% ipython --no-banner

In [1]: import numpy as np

In [2]: import numpy.linalg as la

In [3]: np.set_printoptions(precision=2, suppress=True, linewidth=200, sign=" ")

In [4]: K = np.loadtxt("dump.csv", delimiter=",")

In [5]: K
Out[5]: 
array([[ 0.,  2.,  1.,  1., -1.,  0.,  2.,  1.,  3.],
       [ 0.,  2.,  1.,  1., -1.,  0.,  2.,  1.,  3.],
       [-2.,  0., -1., -1., -3., -2.,  0., -1.,  1.],
       [ 2.,  4.,  3.,  3.,  1.,  2.,  4.,  3.,  5.],
       [ 1.,  3.,  2.,  2.,  0.,  1.,  3.,  2.,  4.],
       [-1.,  1.,  0.,  0., -2., -1.,  1.,  0.,  2.],
       [ 2.,  4.,  3.,  3.,  1.,  2.,  4.,  3.,  5.],
       [-2.,  0., -1., -1., -3., -2.,  0., -1.,  1.],
       [ 0.,  2.,  1.,  1., -1.,  0.,  2.,  1.,  3.],
       [-1.,  1.,  0.,  0., -2., -1.,  1.,  0.,  2.],
       [ 0.,  2.,  1.,  1., -1.,  0.,  2.,  1.,  3.]])

In [6]: # row 1 repeats row 0

In [7]: np.round(np.trace(la.pinv(K) @ K), 2)
Out[7]: np.float64(2.0)

In [8]: print(np.round(K @ la.pinv(K) @ K, 2) + 0)
[[ 0.  2.  1.  1. -1.  0.  2.  1.  3.]
 [ 0.  2.  1.  1. -1.  0.  2.  1.  3.]
 [-2.  0. -1. -1. -3. -2.  0. -1.  1.]
 [ 2.  4.  3.  3.  1.  2.  4.  3.  5.]
 [ 1.  3.  2.  2.  0.  1.  3.  2.  4.]
 [-1.  1.  0.  0. -2. -1.  1.  0.  2.]
 [ 2.  4.  3.  3.  1.  2.  4.  3.  5.]
 [-2.  0. -1. -1. -3. -2.  0. -1.  1.]
 [ 0.  2.  1.  1. -1.  0.  2.  1.  3.]
 [-1.  1.  0.  0. -2. -1.  1.  0.  2.]
 [ 0.  2.  1.  1. -1.  0.  2.  1.  3.]]

In [9]: E = np.array([[4, 4, 0, 5, 0, 1, 0, 0, 0, 3],
   ...:     [0, 0, 0, 3, 0, 3, 0, 0, 3, 0],
   ...:     [0, 0, 0, 0, 5, 5, 0, 0, 0, 0],
   ...:     [0, 3, 0, 0, 0, 0, 0, 0, 0, 0],
   ...:     [0, 0, 0, 0, 3, 0, 0, 4, 0, 1],
   ...:     [0, 0, 0, 0, 0, 0, 0, 1, 0, 0]])

In [10]: Y = E / la.norm(E, axis=1, keepdims=True)

In [11]: cov = Y @ Y.T

In [12]: np.degrees(np.arccos(np.clip(cov[1, 4], -1, 1)))
Out[12]: np.float64(90.0)

In [13]: print(cov[1])
[ 0.42  1.    0.41  0.    0.    0.  ]

In [14]: la.norm(Y, axis=1)
Out[14]: array([ 1.,  1.,  1.,  1.,  1.,  1.])

In [15]: Y = E[0, 0] * E[1:] - np.outer(E[1:, 0], E[0])

In [16]: Y
Out[16]: 
array([[  0,   0,   0,  12,   0,  12,   0,   0,  12,   0],
       [  0,   0,   0,   0,  20,  20,   0,   0,   0,   0],
       [  0,  12,   0,   0,   0,   0,   0,   0,   0,   0],
       [  0,   0,   0,   0,  12,   0,   0,  16,   0,   4],
       [  0,   0,   0,   0,   0,   0,   0,   4,   0,   0]])

In [17]: np.flatnonzero(~Y.round(6).any(axis=1))
Out[17]: array([], dtype=int64)

In [18]: la.matrix_rank(Y), la.matrix_rank(E)
Out[18]: (np.int64(5), np.int64(6))

In [19]: E[:, 0] / E[0, 0]
Out[19]: array([ 1.,  0.,  0.,  0.,  0.,  0.])

In [20]: f = np.array([-1, 1, 0])

In [21]: np.array([np.convolve(row, f, "same") for row in Y])
Out[21]: 
array([[  0,   0, -12,  12, -12,  12,   0, -12,  12,   0],
       [  0,   0,   0, -20,   0,  20,   0,   0,   0,   0],
       [-12,  12,   0,   0,   0,   0,   0,   0,   0,   0],
       [  0,   0,   0, -12,  12,   0, -16,  16,  -4,   4],
       [  0,   0,   0,   0,   0,   0,  -4,   4,   0,   0]])

In [22]: np.cross(Y[0, :3], Y[4, :3])
Out[22]: array([ 0,  0,  0])

In [23]: np.polyval(f, Y[0])
Out[23]: array([   0,    0,    0, -132,    0, -132,    0,    0, -132,    0])

In [24]: cov = E.T @ E

In [25]: la.svd(E, compute_uv=False) ** 2
Out[25]: array([ 80.55,  55.71,  24.84,  13.13,   5.59,   0.19])

In [26]: np.diag(cov)
Out[26]: array([ 16,  25,   0,  34,  34,  35,   0,  17,   9,  10])

In [27]: la.matrix_rank(cov)
Out[27]: np.int64(6)

In [28]: M = np.load("test5.npy")

In [29]: print(M)
[[ 2.73  0.35  7.73 -1.17  2.08  1.24 -0.25 -3.44 -0.2 ]
 [ 0.9  -3.09  1.23  0.18 -0.01 -3.27 -0.39  0.65  1.32]
 [ 1.79 -1.81  1.13  1.71  2.64 -3.98 -1.38  0.19  1.02]
 [ 4.49 -0.75  6.72 -1.91  2.34  0.02  0.63 -4.59  1.12]
 [ 0.14 -2.97  2.87 -1.21  1.5  -4.04 -2.43 -0.81  1.99]
 [ 1.41 -2.4   0.67  0.11  3.26 -4.87 -1.19  0.44  2.27]
 [ 0.78 -2.68  0.34  0.    0.78 -4.01 -2.31 -1.05  1.61]
 [-3.66  2.82 -4.42  0.49  8.1  -1.77 -3.14  0.67 -0.51]
 [-5.67  5.56 -5.25  0.54  7.48 -0.95 -1.96  0.47 -1.03]
 [ 0.02 -4.07  2.38  1.03  0.73 -3.28 -2.88 -0.68  0.64]
 [-4.52  1.99 -4.97  0.9   7.63 -1.24 -0.89  2.49  0.55]
 [ 4.78 -0.64  8.9   0.29  2.34  1.34 -1.54 -5.46  0.62]
 [ 3.68 -0.63  6.04 -1.22  1.3   2.62 -0.36 -5.58 -1.49]
 [-3.55  0.8  -2.52  0.82  6.47 -2.14 -2.62  0.22 -1.2 ]
 [ 0.69 -4.42  2.91  0.45  1.22 -5.37 -0.93  0.33  0.84]
 [ 3.54 -1.7   8.48 -1.39  3.12  1.83 -0.28 -4.44  3.07]]

In [30]: T = np.stack([M, -2 * M, M[::-1]])

In [31]: la.norm(T, axis=(1, 2))
Out[31]: array([ 36.25,  72.49,  36.25])

In [32]: T.shape
Out[32]: (3, 16, 9)
